% python3 -q
>>> import numpy as np
>>> import numpy.linalg as la
>>> np.set_printoptions(precision=2, suppress=True, linewidth=100, legacy="1.25")
>>> J = np.load("run3.npy")
>>> print(J)
[[-1. 11. -4.  4.]
 [ 0.  0.  0.  0.]
 [ 1. -2.  1. -1.]
 [ 1.  7. -2.  2.]]
>>> rng = np.random.default_rng(42907)
>>> other = J + rng.integers(-2, 3, (4, 2)) @ rng.integers(-2, 3, (2, 4))
>>> other
array([[ 1.,  9., -2.,  6.],
       [ 2., -4.,  2.,  2.],
       [ 3., -4.,  3.,  1.],
       [ 3.,  5.,  0.,  4.]])
>>> np.round(la.svd(other - J, compute_uv=False), 2) + 0
array([8.61, 1.39, 0.  , 0.  ])
>>> np.allclose(J[:-1].T @ la.lstsq(J[:-1].T, J[-1])[0], J[-1])
True
>>> la.lstsq(J[:-1].T, J[-1])[2]
2
>>> print(round(np.trace(la.pinv(J) @ J), 2))
2.0
>>> J.sum(axis=1)
array([10.,  0., -1.,  8.])
>>> print(J.sum(axis=0))
[ 1. 16. -5.  5.]
>>> J.mean(axis=0)
array([ 0.25,  4.  , -1.25,  1.25])
>>> K, _ = la.qr(np.array([[-0.1, 0.2, 0.4], [0.4, -0.2, 0.0], [0.3, 0.2, 0.7]]))
>>> K
array([[-0.2 ,  0.55,  0.81],
       [ 0.78, -0.41,  0.46],
       [ 0.59,  0.73, -0.35]])
>>> other = np.array([[-3, 2, 1], [2, 0, 1], [3, -3, -3]])
>>> la.matrix_rank(np.vstack([K, other.T]))
3
>>> other.T @ K.T
array([[ 4.12, -1.78, -1.35],
       [-2.83,  0.17,  2.22],
       [-2.09, -1.02,  2.36]])
>>> print(np.einsum("ij,ij->i", K, K))
[1. 1. 1.]
>>> np.einsum("ik,kj->ij", K, other)
array([[ 4.12, -2.83, -2.09],
       [-1.78,  0.17, -1.02],
       [-1.35,  2.22,  2.36]])
>>> np.vstack([K, other.T]).shape
(6, 3)
>>> K @ other
array([[ 4.12, -2.83, -2.09],
       [-1.78,  0.17, -1.02],
       [-1.35,  2.22,  2.36]])
>>> la.matrix_rank(K @ other)
3
>>> np.einsum("ik,kj->ji", K, other)
array([[ 4.12, -1.78, -1.35],
       [-2.83,  0.17,  2.22],
       [-2.09, -1.02,  2.36]])
>>> vec = np.array([-3, 3, 0])
>>> target = K @ vec
>>> target
array([ 2.23, -3.58,  0.42])
>>> np.round(la.solve(K, target), 2) + 0
array([-3.,  3.,  0.])
>>> la.solve(K, target + K[:, 2])
array([-3.,  3.,  1.])
>>> vec = np.array([-1, -3, 2])
>>> K @ np.eye(3)[1]
array([ 0.55, -0.41,  0.73])
>>> vec = np.array([1, 3, 0])
>>> print(np.abs(la.eigvals(K)))
[1. 1. 1.]
>>> 3 - la.matrix_rank(K - np.eye(3), tol=1e-8)
1
>>> [p for p in range(1, 25) if np.allclose(la.matrix_power(K, p), np.eye(3))]
[]
>>> la.inv(K)
array([[-0.2 ,  0.78,  0.59],
       [ 0.55, -0.41,  0.73],
       [ 0.81,  0.46, -0.35]])
>>> f = np.array([0, 5, -5])
>>> m1 = np.outer(rng.normal(size=11), f) + 0.1 * rng.normal(size=(11, 3))
>>> print(m1)
[[ 0.02  6.71 -6.78]
 [ 0.01 -0.32  0.5 ]
 [-0.1  -6.93  7.04]
 [-0.12  4.19 -4.06]
 [-0.03 -2.91  2.95]
 [ 0.1   2.85 -2.73]
 [-0.05 -3.45  3.58]
 [ 0.03 -0.16  0.37]
 [-0.12 -8.73  8.87]
 [-0.06 -0.76  0.43]
 [-0.05  0.37 -0.36]]
>>> other = m1 / la.norm(m1, axis=1, keepdims=True)
>>> G = other @ other.T
>>> np.argwhere(np.triu(np.abs(G) > 0.95, 1))
array([[ 0,  1],
       [ 0,  2],
       [ 0,  3],
       [ 0,  4],
       [ 0,  5],
       [ 0,  6],
       [ 0,  8],
       [ 0,  9],
       [ 0, 10],
       [ 1,  2],
       [ 1,  3],
       [ 1,  4],
       [ 1,  5],
       [ 1,  6],
       [ 1,  7],
       [ 1,  8],
       [ 1, 10],
       [ 2,  3],
       [ 2,  4],
       [ 2,  5],
       [ 2,  6],
       [ 2,  8],
       [ 2,  9],
       [ 2, 10],
       [ 3,  4],
       [ 3,  5],
       [ 3,  6],
       [ 3,  8],
       [ 3,  9],
       [ 3, 10],
       [ 4,  5],
       [ 4,  6],
       [ 4,  8],
       [ 4,  9],
       [ 4, 10],
       [ 5,  6],
       [ 5,  8],
       [ 5,  9],
       [ 5, 10],
       [ 6,  8],
       [ 6,  9],
       [ 6, 10],
       [ 8,  9],
       [ 8, 10],
       [ 9, 10]])
>>> print(round(float(np.degrees(np.arccos(np.clip(G[6, 10], -1, 1)))), 2))
173.72
>>> la.norm(other, axis=1)
array([1., 1., 1., 1., 1., 1., 1., 1., 1., 1., 1.])
>>> vec = np.array([0, 4, 0])
>>> target = m1 @ vec
>>> print(target)
[ 26.83  -1.26 -27.7   16.75 -11.65  11.41 -13.78  -0.64 -34.91  -3.03   1.5 ]
>>> target = target + 0.05 * rng.normal(size=11)
>>> target
array([ 26.76,  -1.29, -27.75,  16.83, -11.61,  11.39, -13.79,  -0.7 , -34.93,  -3.1 ,   1.52])
>>> b, *_ = la.lstsq(m1, target)
>>> print(round(la.norm(target - m1 @ b), 2))
0.15
>>> b
array([-0.23,  4.06,  0.05])
>>> [round(float(la.norm(la.solve(m1.T @ m1 + lam * np.eye(3), m1.T @ target))), 2) for lam in (0, 1, 10, 100)]
[4.06, 2.83, 2.75, 2.29]
>>> proj = m1 @ la.solve(m1.T @ m1, m1.T)
>>> np.diag(proj)
array([0.24, 0.14, 0.26, 0.81, 0.04, 0.23, 0.11, 0.19, 0.41, 0.5 , 0.06])
>>> print(np.allclose(proj @ proj, proj))
True
>>> F = np.load("test17.npy")
>>> F
array([[1, 0, 0, 2],
       [3, 2, 2, 4],
       [3, 2, 2, 4],
       [2, 1, 1, 3]])
>>> Uu, sigma, Vt = la.svd(F)
>>> vecs = Vt[:(sigma > 1e-8).sum()]
>>> vec = F[1] + -1 * F[0] + rng.integers(2) * np.eye(4)[3]
>>> vec
array([2., 2., 2., 2.])
>>> np.diag(vecs.T @ vecs)
array([0.27, 0.45, 0.45, 0.82])
>>> round(float(la.norm(vec - vecs.T @ vecs @ vec)), 2)
0.0
>>> print(np.allclose(vecs.T @ vecs @ vec, vec))
True
>>> T = np.stack([F, 5 * F, F[::-1]])
>>> la.det(T)
array([0., 0., 0.])
>>> T.sum(axis=0)
array([[ 8,  1,  1, 15],
       [21, 14, 14, 28],
       [21, 14, 14, 28],
       [13,  6,  6, 20]])
>>> print(la.norm(T, axis=(1, 2)))
[ 9.27 46.37  9.27]
>>> la.matrix_rank(T.reshape(3, -1))
2
>>> la.matrix_rank(T)
array([2, 2, 2])
>>> r = la.matrix_rank(F)
>>> r
2
>>> null = la.svd(F)[2][r:].T
>>> la.matrix_rank(F.T @ F), la.matrix_rank(F @ F.T)
(2, 2)
>>> print([int(la.matrix_rank(np.delete(F, i, axis=0))) for i in range(4)])
[2, 2, 2, 2]
>>> def softmax(z):
...     e = np.exp(z - z.max(axis=-1, keepdims=True))
...     return e / e.sum(axis=-1, keepdims=True)
... 
>>> softmax(F).sum(axis=1)
array([1., 1., 1., 1.])
>>> softmax(F[0])
array([0.22, 0.08, 0.08, 0.61])
>>> scores = F @ F.T / np.sqrt(4)
>>> np.round(softmax(scores), 2) + 0
array([[0.02, 0.44, 0.44, 0.1 ],
       [0.  , 0.5 , 0.5 , 0.  ],
       [0.  , 0.5 , 0.5 , 0.  ],
       [0.  , 0.49, 0.49, 0.01]])
>>> data = np.loadtxt("a.csv", delimiter=",")
>>> print(data)
[[-8. -8. -8. -8.]
 [-1.  4. -1.  4.]
 [-8. -8. -8. -8.]
 [-1.  4. -1.  4.]]
>>> Uu, sigma, Vt = la.svd(data)
>>> np.argmax(sigma[:-1] / (sigma[1:] + 1e-6)) + 1
2
>>> other = Uu[:, :2] @ np.diag(sigma[:2]) @ Vt[:2]
>>> la.matrix_rank(other)
2
>>> round(la.norm(data - other) / la.norm(data), 2)
0.0
>>> round(float(la.norm(data - other, 2)), 2), round(float(sigma[2]), 2)
(0.0, 0.0)
>>> other = data + rng.integers(-2, 3, (4, 2)) @ rng.integers(-2, 3, (2, 4))
>>> other
array([[ -4.,  -6., -12.,  -8.],
       [ -1.,   4.,  -1.,   4.],
       [ -8.,  -8., -12.,  -8.],
       [ -1.,   4.,  -1.,   4.]])
>>> print(la.matrix_rank(other - data, tol=1e-8))
2
>>> r = la.matrix_rank(other)
>>> print(r)
3
>>> null = la.svd(other)[2][r:].T
>>> la.matrix_rank(other.T @ other), la.matrix_rank(other @ other.T)
(3, 3)
>>> [int(la.matrix_rank(np.delete(other, i, axis=0))) for i in range(4)]
[2, 3, 2, 3]
>>> print(np.allclose(other @ null, 0))
True
>>> null[:, 0] / null[np.abs(null[:, 0]).round(6).argmax(), 0]
array([ 0.48, -0.97, -0.34,  1.  ])
>>> null @ null.T
array([[ 0.1 , -0.2 , -0.07,  0.21],
       [-0.2 ,  0.41,  0.15, -0.42],
       [-0.07,  0.15,  0.05, -0.15],
       [ 0.21, -0.42, -0.15,  0.44]])
>>> other = data[0, 0] * data[1:] - np.outer(data[1:, 0], data[0])
>>> other
array([[  0., -40.,   0., -40.],
       [  0.,   0.,   0.,   0.],
       [  0., -40.,   0., -40.]])
>>> np.flatnonzero(~other.round(6).any(axis=1))
array([1])
>>> data[:, 0] / data[0, 0]
array([1.  , 0.12, 1.  , 0.12])
>>> Q, _ = la.qr(np.array([[-0.1, 0.9, 0.7], [0.8, -0.6, 1.2], [-0.4, 0.0, 0.6]]))
>>> evals = np.array([0, -1, -3])
>>> W0 = Q @ np.diag(evals) @ Q.T
>>> W0
array([[-1.17, -0.38, -0.46],
       [-0.38, -0.63, -1.16],
       [-0.46, -1.16, -2.2 ]])
>>> [round(float(la.det(W0[:i, :i])), 2) + 0 for i in range(1, 4)]
[-1.17, 0.59, 0.0]
>>> np.allclose(W0 @ W0.T, W0.T @ W0)
True
>>> W0 @ W0
array([[1.73, 1.21, 1.99],
       [1.21, 1.87, 3.45],
       [1.99, 3.45, 6.4 ]])
>>> round(np.abs(la.eigvals(W0)).max(), 2)
3.0
>>> ang = np.radians(180)
>>> Rm = np.eye(3)
>>> Rm[1, 1] = Rm[0, 0] = np.cos(ang)
>>> Rm[1, 0], Rm[0, 1] = -np.sin(ang), np.sin(ang)
>>> Rm.round(2) + 0
array([[-1.,  0.,  0.],
       [ 0., -1.,  0.],
       [ 0.,  0.,  1.]])
>>> other = W0 @ Rm.T
>>> round(la.det(Rm), 2), np.trace(Rm)
(1.0, -1.0)
>>> np.allclose(la.norm(W0, axis=1), la.norm(other, axis=1))
True
>>> np.allclose(W0 @ W0.T, other @ other.T)
True
>>> mat = np.load("m.npy")
>>> mat
array([[ -2,   2,  -1],
       [ -1,  -1,  -4],
       [ -2,  -3,  -3],
       [ -3,  -6,   0],
       [ -5,  -7,  -3],
       [ -4,  -5,  -6],
       [ -5,  -4,  -4],
       [ -7,  -4,  -4],
       [ -8,  -5,  -2],
       [ -8,  -7,   1],
       [ -6,  -9,  -1],
       [ -4, -12,  -1],
       [ -1, -11,   2],
       [  1, -14,   2],
       [ -2, -16,   3],
       [  0, -19,   1],
       [  3, -16,   3],
       [  4, -16,   2],
       [  2, -19,   2]])
>>> C = mat[[11, 4]].astype(float)
>>> for _ in range(7):
...     z = la.norm(mat[:, None] - C, axis=-1).argmin(axis=1)
...     C = np.array([mat[z == j].mean(axis=0) for j in range(2)])
... 
>>> z
array([1, 1, 1, 1, 1, 1, 1, 1, 1, 1, 1, 0, 0, 0, 0, 0, 0, 0, 0])
>>> print(np.bincount(z))
[ 8 11]
>>> print(C)
[[  0.38 -15.38   1.75]
 [ -4.64  -4.45  -2.45]]
>>> A = np.loadtxt("arr.csv", delimiter=",")
>>> print(A)
[[ 0. -5.  0. -4.]
 [ 1. -4.  1. -3.]
 [ 0. -5.  0. -4.]]
>>> r = la.matrix_rank(A)
>>> r
2
>>> null = la.svd(A)[2][r:].T
>>> null.shape
(4, 2)
>>> null @ null.T
array([[ 0.51,  0.05, -0.49, -0.06],
       [ 0.05,  0.39,  0.05, -0.48],
       [-0.49,  0.05,  0.51, -0.06],
       [-0.06, -0.48, -0.06,  0.6 ]])
>>> other = np.array([[-3, -5], [1, 0]])
>>> C = np.kron(other, A)
>>> C.shape
(6, 8)
>>> np.round(la.norm(C, 2), 2), round(la.norm(other, 2) * la.norm(A, 2), 2)
(60.68, 60.68)
>>> print(C)
[[-0. 15. -0. 12. -0. 25. -0. 20.]
 [-3. 12. -3.  9. -5. 20. -5. 15.]
 [-0. 15. -0. 12. -0. 25. -0. 20.]
 [ 0. -5.  0. -4.  0. -0.  0. -0.]
 [ 1. -4.  1. -3.  0. -0.  0. -0.]
 [ 0. -5.  0. -4.  0. -0.  0. -0.]]
>>> Uu, sigma, Vt = la.svd(A, full_matrices=False)
>>> print(Uu.shape, sigma.shape, Vt.shape)
(3, 3) (3,) (3, 4)
>>> np.round(Uu.T @ A @ Vt.T, 2) + 0
array([[10.37,  0.  ,  0.  ],
       [ 0.  ,  1.24,  0.  ],
       [ 0.  ,  0.  ,  0.  ]])
>>> sigma.round(2) + 0
array([10.37,  1.24,  0.  ])
>>> np.round(sigma / sigma[0], 2) + 0
array([1.  , 0.12, 0.  ])
>>> (sigma > 1e-8).sum()
2
>>> np.allclose(Uu * sigma @ Vt, A)
True
>>> Uu, sigma, Vt = la.svd(A)
>>> np.argmax(sigma[:-1] / (sigma[1:] + 1e-6)) + 1
2
>>> other = Uu[:, :2] @ np.diag(sigma[:2]) @ Vt[:2]
>>> round(la.norm(A - other, 2), 2), round(float(sigma[2]), 2)
(0.0, 0.0)
>>> la.matrix_rank(A, rtol=0.05)
2
>>> la.matrix_rank(other)
2
